$ ipython --no-banner

In [1]: import numpy as np

In [2]: import numpy.linalg as la

In [3]: np.set_printoptions(precision=2, suppress=True, linewidth=140)

In [4]: A = np.load("dump.npy")

In [5]: A
Out[5]: 
array([[ 4,  5,  6,  7,  8,  9, 10, 11, 12, 13],
       [14, 15, 16, 17, 18, 19, 20, 21, 22, 23],
       [24, 25, 26, 27, 28, 29, 30, 31, 32, 33],
       [34, 35, 36, 37, 38, 39, 40, 41, 42, 43],
       [44, 45, 46, 47, 48, 49, 50, 51, 52, 53],
       [54, 55, 56, 57, 58, 59, 60, 61, 62, 63],
       [64, 65, 66, 67, 68, 69, 70, 71, 72, 73]])

In [6]: print(np.abs(np.diag(la.qr(A)[1])) > 1e-9)
[ True  True False False False False False]

In [7]: np.unique(A.round(6), axis=0).shape
Out[7]: (7, 10)

In [8]: np.allclose(A[:-1].T @ la.lstsq(A[:-1].T, A[-1])[0], A[-1])
Out[8]: True

In [9]: la.matrix_rank(A, rtol=0.1)
Out[9]: np.int64(1)

In [10]: np.argsort(-la.norm(A, axis=0).round(6), kind="stable")[:3]
Out[10]: array([9, 8, 7])

In [11]: [round(float(x), 2) for x in la.svd(A, compute_uv=False)[:3]]
Out[11]: [363.61, 11.06, 0.0]

In [12]: round(la.norm(A, 2) / la.norm(A), 2)
Out[12]: np.float64(1.0)

In [13]: data = np.loadtxt("test18.csv", delimiter=",")

In [14]: print(data)
[[ 0.01  1.98  2.02  2.    3.03  1.01  1.99  0.03]
 [ 0.01  1.99  2.02  1.99  3.01  1.01  1.99  0.04]
 [ 0.    2.    1.97  1.98  3.02  0.97  2.   -0.03]
 [ 0.01  2.02  2.04  2.    2.97  1.02  1.99 -0.01]
 [-0.02  1.98  2.    1.98  2.96  1.01  2.03 -0.03]
 [ 1.   -0.02  1.99  0.99  3.02 -0.02  2.03  3.01]
 [ 1.01 -0.01  1.97  1.03  3.02  0.    2.    2.98]
 [ 0.99 -0.01  2.01  1.    3.02 -0.02  1.99  3.  ]
 [ 1.03  0.    1.99  1.02  3.    0.01  2.02  2.97]
 [ 1.   -0.02  1.94  1.01  2.98  0.    1.99  3.02]
 [ 3.02 -0.03  1.99  1.    2.01  0.99  0.01  0.  ]
 [ 3.05  0.03  2.01  1.01  1.97  1.01 -0.01  0.02]
 [ 2.98 -0.03  2.02  1.    2.02  1.02 -0.04 -0.01]
 [ 3.04 -0.05  2.    1.04  2.01  1.01 -0.02  0.01]
 [ 2.99 -0.02  2.    1.05  2.03  0.99  0.02 -0.01]]

In [15]: U, sig = la.svd(data)
ValueError: too many values to unpack (expected 2)


In [16]: U, sig, Vh = la.svd(data, full_matrices=False)

In [17]: (sig > 1e-8).sum()
Out[17]: np.int64(8)

In [18]: print(sig)
[16.73  6.8   6.3   0.1   0.08  0.07  0.06  0.03]

In [19]: np.abs(U[:, 0]).round(6).argmax()
Out[19]: np.int64(5)

In [20]: np.round(Vh @ Vh.T, 2) + 0
Out[20]: 
array([[1., 0., 0., 0., 0., 0., 0., 0.],
       [0., 1., 0., 0., 0., 0., 0., 0.],
       [0., 0., 1., 0., 0., 0., 0., 0.],
       [0., 0., 0., 1., 0., 0., 0., 0.],
       [0., 0., 0., 0., 1., 0., 0., 0.],
       [0., 0., 0., 0., 0., 1., 0., 0.],
       [0., 0., 0., 0., 0., 0., 1., 0.],
       [0., 0., 0., 0., 0., 0., 0., 1.]])

In [21]: np.round(np.sqrt((sig ** 2).sum()), 2), round(float(la.norm(data)), 2)
Out[21]: (np.float64(19.13), 19.13)

In [22]: U.shape, sig.shape, Vh.shape
Out[22]: ((15, 8), (8,), (8, 8))

In [23]: print(np.round(U.T @ U, 2) + 0)
[[1. 0. 0. 0. 0. 0. 0. 0.]
 [0. 1. 0. 0. 0. 0. 0. 0.]
 [0. 0. 1. 0. 0. 0. 0. 0.]
 [0. 0. 0. 1. 0. 0. 0. 0.]
 [0. 0. 0. 0. 1. 0. 0. 0.]
 [0. 0. 0. 0. 0. 1. 0. 0.]
 [0. 0. 0. 0. 0. 0. 1. 0.]
 [0. 0. 0. 0. 0. 0. 0. 1.]]

In [24]: x0 = np.array([0, 3, 1, -1, 2, 3, -1, 1])

In [25]: y = data @ x0

In [26]: np.round(la.solve(data.T @ data, data.T @ y), 2) + 0
Out[26]: array([ 0.,  3.,  1., -1.,  2.,  3., -1.,  1.])

In [27]: np.round(la.lstsq(data, y)[0], 2) + 0
Out[27]: array([ 0.,  3.,  1., -1.,  2.,  3., -1.,  1.])

In [28]: rng = np.random.default_rng(16)

In [29]: y = y + 0.3 * rng.normal(size=15)

In [30]: y
Out[30]: array([12.91, 13.29, 13.22, 13.41, 13.4 ,  7.78,  8.09,  7.86,  7.52,  7.65,  7.92,  7.82,  8.  ,  8.23,  8.06])

In [31]: coef, *_ = la.lstsq(data, y)

In [32]: print(np.round(data.T @ (y - data @ coef), 2) + 0)
[0. 0. 0. 0. 0. 0. 0. 0.]

In [33]: coef
Out[33]: array([-0.73, -1.7 ,  3.18,  4.79,  0.08, -1.23,  0.86, -1.54])

In [34]: coef.round()
Out[34]: array([-1., -2.,  3.,  5.,  0., -1.,  1., -2.])

In [35]: [round(float(la.norm(la.solve(data.T @ data + lam * np.eye(8), data.T @ y))), 2) for lam in (0, 1, 10, 100)]
Out[35]: [6.41, 2.68, 2.48, 1.71]

In [36]: A2 = np.c_[data[:, :2] @ np.array([[1, 2], [-8, 3]]), np.array([-2, 1, 2, 2, -1, -3, 3, 2, 0, 3, 3, 0, -1, -1, -1])]

In [37]: A2
Out[37]: 
array([[-15.83,   5.96,  -2.  ],
       [-15.91,   5.99,   1.  ],
       [-16.  ,   6.  ,   2.  ],
       [-16.15,   6.08,   2.  ],
       [-15.86,   5.9 ,  -1.  ],
       [  1.16,   1.94,  -3.  ],
       [  1.09,   1.99,   3.  ],
       [  1.07,   1.95,   2.  ],
       [  1.03,   2.06,   0.  ],
       [  1.16,   1.94,   3.  ],
       [  3.26,   5.95,   3.  ],
       [  2.81,   6.19,   0.  ],
       [  3.22,   5.87,  -1.  ],
       [  3.44,   5.93,  -1.  ],
       [  3.15,   5.92,  -1.  ]])

In [38]: la.norm(la.qr(data)[0].T @ A2, axis=0) ** 2 / ((A2 ** 2).sum(axis=0) + 1e-12)
Out[38]: array([1.  , 1.  , 0.27])

In [39]: q, V = la.qr(data[:, :3])[0], la.qr(data[:, 3:])[0]

In [40]: sig = la.svd(q.T @ V, compute_uv=False)

In [41]: print(np.degrees(np.arccos(sig.clip(0, 1))))
[0.53 1.83 2.82]

In [42]: sig
Out[42]: array([1., 1., 1.])

In [43]: print((sig > 0.9).sum())
3

In [44]: U, sig, Vh = la.svd(data)

In [45]: sig
Out[45]: array([16.73,  6.8 ,  6.3 ,  0.1 ,  0.08,  0.07,  0.06,  0.03])

In [46]: np.argmax(sig[:-1] / (sig[1:] + 1e-6)) + 1
Out[46]: np.int64(3)

In [47]: A2 = U[:, :3] @ np.diag(sig[:3]) @ Vh[:3]

In [48]: la.matrix_rank(data, rtol=0.05)
Out[48]: np.int64(3)

In [49]: print(la.matrix_rank(A2))
3

In [50]: K = np.load("x.npy")

In [51]: K
Out[51]: 
array([[-29.94,  15.92, -10.5 , -14.59, -16.7 ,  29.15,   6.24,  39.73, -13.87,   2.17],
       [ 16.17,  30.32,   2.5 ,  -2.54, -15.54,  20.88, -13.3 ,   7.28,  20.43,  10.65],
       [-12.67,   3.43,  -8.39, -12.59,   0.09,   0.24,   7.97,   3.91,  -6.35,  11.55],
       [  1.77,  -0.3 ,  11.55,   1.9 ,  -5.84,  18.87,  -5.  ,   2.48, -10.26,  -6.77],
       [  7.81,  10.9 , -14.47, -10.04,  -7.88,   7.23, -33.62,  21.14,  10.77, -31.45],
       [  2.96, -17.37,   4.66,   7.43, -11.95, -11.55,  -0.33,  -3.26, -11.82, -36.9 ],
       [ 11.86,  -1.19, -16.91, -14.93,  -6.03,   3.45,   8.37,  -7.82,  24.63,  14.61],
       [  8.51,  -5.6 ,  -2.64,  20.17,   3.41, -12.2 ,  21.5 , -13.55,  11.12,  16.6 ],
       [ -0.69, -12.73,  -7.36,  -7.  ,   6.89,   1.63, -22.48, -13.5 ,  16.21,   7.59],
       [ -2.9 , -15.98,  -6.15, -27.76, -17.52, -18.86,  -9.54,  -7.07,  -1.2 ,  -4.8 ],
       [ 13.16,   9.42,  -7.76,  -1.14,  -8.81, -21.43,  -0.28,  -5.87,  21.77,   7.5 ],
       [-18.59,   6.01,  11.22,   0.41,  -1.95,   4.66,  12.72,  18.31, -11.22,  -5.33],
       [  8.14,   0.27,  15.36,  23.35,  10.9 ,  -4.51,  24.44,  14.62,   3.1 ,   6.61],
       [  1.45,   4.69,  -4.82,   8.28,  -9.96, -13.78, -20.15,  -1.42,   3.32,  17.57],
       [ -2.39,  -0.69,  -7.29,  -5.21,  -0.32, -11.36, -14.  ,   1.01,   3.56,  16.47]])

In [52]: q, V = la.qr(K[:, :2])[0], la.qr(K[:, 2:])[0]

In [53]: sig = la.svd(q.T @ V, compute_uv=False)

In [54]: print(np.degrees(np.arccos(sig.clip(0, 1))))
[19.61 30.96]

In [55]: np.round(la.norm(q @ q.T - V @ V.T, 2), 2)
Out[55]: np.float64(1.0)

In [56]: print((sig > 0.9).sum())
1

In [57]: m1 = np.load("layer12.npy")

In [58]: m1
Out[58]: 
array([[ 0.8 ,  0.03, -0.4 ],
       [ 0.03,  1.  ,  0.06],
       [-0.4 ,  0.06,  0.2 ]])

In [59]: la.lstsq(m1[:-1].T, m1[-1])[2]
Out[59]: np.int32(2)

In [60]: np.allclose(m1[:-1].T @ la.lstsq(m1[:-1].T, m1[-1])[0], m1[-1])
Out[60]: True

In [61]: round(la.norm(m1, 2) / la.norm(m1), 2)
Out[61]: np.float64(0.71)

In [62]: [round(float(x), 2) for x in la.svd(m1, compute_uv=False)[:3]]
Out[62]: [1.0, 1.0, 0.0]

In [63]: print(np.argsort(-la.norm(m1, axis=0).round(6), kind="stable")[:3])
[1 0 2]

In [64]: la.cond(m1) > 100
Out[64]: np.True_

In [65]: w, V = la.eigh(m1)

In [66]: x0 = np.array([0, 0, 1])

In [67]: np.round(x0 @ m1 @ x0 / (x0 @ x0), 2), round(w[0], 2), np.round(w[-1], 2)
Out[67]: (np.float64(0.2), np.float64(-0.0), np.float64(1.0))

In [68]: print(round(x0 @ m1 @ x0, 2))
0.2

In [69]: x0 = np.array([1, 1, 0])

In [70]: np.round(np.eye(3) - m1, 2) + 0
Out[70]: 
array([[ 0.2 , -0.03,  0.4 ],
       [-0.03,  0.  , -0.06],
       [ 0.4 , -0.06,  0.8 ]])

In [71]: print(m1 @ x0)
[ 0.83  1.03 -0.34]

In [72]: la.eigvalsh(2 * m1 - np.eye(3))
Out[72]: array([-1.,  1.,  1.])

In [73]: round(float(np.trace(m1)), 2)
Out[73]: 2.0

In [74]: W0 = np.load("mat.npy")

In [75]: print(W0)
[[-0.96  0.87  0.93  0.78 -0.99 -0.87  1.    0.42 -0.54  0.83]
 [-1.    0.99 -0.77  1.   -0.99 -0.82  0.99 -0.12 -1.    1.  ]
 [-0.8   0.81 -0.9   0.98 -0.45 -0.06 -0.22 -0.29 -0.99  0.98]
 [ 0.66 -0.77  0.98 -0.99 -0.21 -0.32  0.89  0.47  1.   -0.98]
 [-0.98  0.94  0.6   0.97 -0.99 -0.83  1.    0.24 -0.96  0.97]
 [ 0.71 -0.68  0.57 -0.9   0.54  0.2  -0.32  0.12  0.94 -0.89]
 [ 0.56  0.03 -1.    0.95  0.98  0.87 -1.   -0.69 -0.99  0.91]
 [-0.95  0.85  0.91  0.75 -0.99 -0.85  1.    0.4  -0.51  0.81]
 [-0.7   0.64 -0.25  0.83 -0.65 -0.3   0.6  -0.03 -0.86  0.82]
 [-0.7   0.64 -0.25  0.83 -0.65 -0.3   0.6  -0.03 -0.86  0.82]
 [ 0.21 -0.57  1.   -0.98 -0.8  -0.66  0.99  0.6   1.   -0.97]
 [-0.93  0.82  0.83  0.77 -0.97 -0.79  0.99  0.32 -0.61  0.81]
 [-0.65  0.49  0.58  0.4  -0.79 -0.49  0.91  0.18 -0.24  0.45]
 [-0.71  0.4   0.96 -0.36 -0.94 -0.74  0.99  0.45  0.75 -0.22]
 [-0.92  0.88 -0.24  0.96 -0.91 -0.56  0.91  0.   -0.97  0.96]
 [-0.36  0.2   0.62 -0.08 -0.6  -0.36  0.81  0.18  0.29 -0.02]
 [-0.65  0.74 -0.96  0.98  0.05  0.22 -0.77 -0.4  -0.99  0.97]
 [-0.03  0.21 -0.82  0.7   0.45  0.32 -0.8  -0.26 -0.85  0.65]
 [ 0.93 -0.92  0.89 -0.99  0.78  0.3  -0.39  0.26  1.   -0.99]
 [-0.82  0.67  0.76  0.56 -0.92 -0.67  0.98  0.26 -0.35  0.62]
 [-1.    0.99 -0.47  1.   -1.   -0.88  1.    0.   -1.    1.  ]
 [ 0.97 -0.92 -0.75 -0.94  0.99  0.84 -1.   -0.29  0.9  -0.95]
 [-0.96  0.94 -0.6   0.99 -0.94 -0.6   0.91 -0.09 -1.    0.99]]

In [76]: # rows 8 and 9 are equal

In [77]: q, r_ = la.qr(W0)

In [78]: q.shape, r_.shape
Out[78]: ((23, 10), (10, 10))

In [79]: np.round(abs(r_[0, 0]), 2), round(la.norm(W0[:, 0]), 2)
Out[79]: (np.float64(3.78), np.float64(3.78))

In [80]: np.abs(np.diag(r_))
Out[80]: array([3.78, 0.8 , 2.55, 0.58, 0.92, 0.45, 0.57, 0.14, 0.25, 0.02])

In [81]: np.round(q.T @ q, 2) + 0
Out[81]: 
array([[1., 0., 0., 0., 0., 0., 0., 0., 0., 0.],
       [0., 1., 0., 0., 0., 0., 0., 0., 0., 0.],
       [0., 0., 1., 0., 0., 0., 0., 0., 0., 0.],
       [0., 0., 0., 1., 0., 0., 0., 0., 0., 0.],
       [0., 0., 0., 0., 1., 0., 0., 0., 0., 0.],
       [0., 0., 0., 0., 0., 1., 0., 0., 0., 0.],
       [0., 0., 0., 0., 0., 0., 1., 0., 0., 0.],
       [0., 0., 0., 0., 0., 0., 0., 1., 0., 0.],
       [0., 0., 0., 0., 0., 0., 0., 0., 1., 0.],
       [0., 0., 0., 0., 0., 0., 0., 0., 0., 1.]])

In [82]: X = np.load("arr.npy")

In [83]: X
Out[83]: 
array([[-0.65, -0.04, -0.28,  0.61, -0.35],
       [ 0.16, -0.57, -0.77, -0.24, -0.03],
       [ 0.33, -0.07, -0.11,  0.67,  0.66],
       [-0.11,  0.77, -0.54, -0.19,  0.24],
       [-0.65, -0.27,  0.13, -0.3 ,  0.63]])

In [84]: # columns are unit length and at right angles

In [85]: round(float(la.det(X.T)), 2)
Out[85]: 1.0

In [86]: print(np.poly(X))
[ 1.    0.89  0.22 -0.22 -0.89 -1.  ]

In [87]: round(la.det(2 * X), 2), round(la.det(X), 2)
Out[87]: (np.float64(32.0), np.float64(1.0))

In [88]: round(float(np.einsum("ij,ji->", X, X)), 2)
Out[88]: 0.36
